$ python -q
>>> import numpy as np
>>> np.set_printoptions(precision=2, suppress=True, linewidth=140, legacy="1.25")
>>> M = np.array([[0.0, 0.0, 0.0, -2.0, -3.0, 2.0, 5.0],
...     [0.0, 0.0, 0.0, -3.0, 0.0, 8.0, 3.0],
...     [0.0, 0.0, 0.0, 3.0, -2.0, -7.0, 5.0],
...     [-2.0, -3.0, 3.0, 0.0, 0.0, 0.0, 0.0],
...     [-3.0, 0.0, -2.0, 0.0, 0.0, 0.0, 0.0],
...     [2.0, 8.0, -7.0, 0.0, 0.0, 0.0, 0.0],
...     [5.0, 3.0, 5.0, 0.0, 0.0, 0.0, 0.0]])
>>> M
array([[ 0.,  0.,  0., -2., -3.,  2.,  5.],
       [ 0.,  0.,  0., -3.,  0.,  8.,  3.],
       [ 0.,  0.,  0.,  3., -2., -7.,  5.],
       [-2., -3.,  3.,  0.,  0.,  0.,  0.],
       [-3.,  0., -2.,  0.,  0.,  0.,  0.],
       [ 2.,  8., -7.,  0.,  0.,  0.,  0.],
       [ 5.,  3.,  5.,  0.,  0.,  0.,  0.]])
>>> round(float(np.linalg.norm(M, 2) / np.linalg.norm(M)), 2)
0.57
>>> np.linalg.matrix_rank(M, rtol=0.1)
6
>>> rk = np.linalg.matrix_rank(M)
>>> rk
6
>>> N = np.linalg.svd(M)[2][rk:].T
>>> N.shape
(7, 1)
>>> [int(np.linalg.matrix_rank(M[:, :j + 1])) for j in range(7)]
[1, 2, 3, 4, 5, 6, 6]
>>> np.round(N @ N.T, 2) + 0
array([[ 0.  ,  0.  ,  0.  ,  0.  ,  0.  ,  0.  ,  0.  ],
       [ 0.  ,  0.  ,  0.  ,  0.  ,  0.  ,  0.  ,  0.  ],
       [ 0.  ,  0.  ,  0.  ,  0.  ,  0.  ,  0.  ,  0.  ],
       [ 0.  ,  0.  ,  0.  ,  0.53, -0.41,  0.25, -0.13],
       [ 0.  ,  0.  ,  0.  , -0.41,  0.32, -0.19,  0.1 ],
       [ 0.  ,  0.  ,  0.  ,  0.25, -0.19,  0.12, -0.06],
       [ 0.  ,  0.  ,  0.  , -0.13,  0.1 , -0.06,  0.03]])
>>> np.linalg.matrix_rank(M.T @ M), np.linalg.matrix_rank(M @ M.T)
(6, 6)
>>> np.round(M @ N, 2) + 0
array([[0.],
       [0.],
       [0.],
       [0.],
       [0.],
       [0.],
       [0.]])
>>> [int(np.linalg.matrix_rank(np.delete(M, i, axis=0))) for i in range(7)]
[5, 5, 5, 6, 6, 6, 6]
>>> U, sigma, Vh = np.linalg.svd(M)
>>> np.argmax(sigma[:-1] / (sigma[1:] + 1e-6)) + 1
6
>>> B = U[:, :6] @ np.diag(sigma[:6]) @ Vh[:6]
>>> B.round(2) + 0
array([[ 0.,  0.,  0., -2., -3.,  2.,  5.],
       [ 0.,  0.,  0., -3.,  0.,  8.,  3.],
       [ 0.,  0.,  0.,  3., -2., -7.,  5.],
       [-2., -3.,  3.,  0.,  0.,  0.,  0.],
       [-3.,  0., -2.,  0.,  0.,  0.,  0.],
       [ 2.,  8., -7.,  0.,  0.,  0.,  0.],
       [ 5.,  3.,  5.,  0.,  0.,  0.,  0.]])
>>> round(float(np.abs(M - B).max()), 2)
0.0
>>> np.linalg.matrix_rank(B)
6
>>> np.linalg.matrix_rank(M, rtol=0.05)
6
>>> round(float(np.linalg.norm(M - B) / np.linalg.norm(M)), 2)
0.0
>>> round(np.linalg.eigvalsh(M).min(), 2)
-11.76
>>> A = np.array([[1, 0, 0, 0, 0, 0],
...     [1, 0, 0, 0, 0, 0],
...     [0, 0, 0, 0, 0, 0],
...     [0, 1, 1, 0, 0, 0],
...     [0, 1, 2, 0, 0, 0],
...     [1, 1, 0, 1, 1, 0]])
>>> rk = np.linalg.matrix_rank(A)
>>> rk
4
>>> N = np.linalg.svd(A)[2][rk:].T
>>> [int(np.linalg.matrix_rank(A[:, :j + 1])) for j in range(6)]
[1, 2, 3, 4, 4, 4]
>>> np.allclose(A @ N, 0)
True
>>> np.round(N @ N.T, 2) + 0
array([[ 0. ,  0. ,  0. ,  0. ,  0. ,  0. ],
       [ 0. ,  0. ,  0. ,  0. ,  0. ,  0. ],
       [ 0. ,  0. ,  0. ,  0. ,  0. ,  0. ],
       [ 0. ,  0. ,  0. ,  0.5, -0.5,  0. ],
       [ 0. ,  0. ,  0. , -0.5,  0.5,  0. ],
       [ 0. ,  0. ,  0. ,  0. ,  0. ,  1. ]])
>>> [int(np.linalg.matrix_rank(np.delete(A, i, axis=0))) for i in range(6)]
[4, 4, 4, 3, 3, 3]
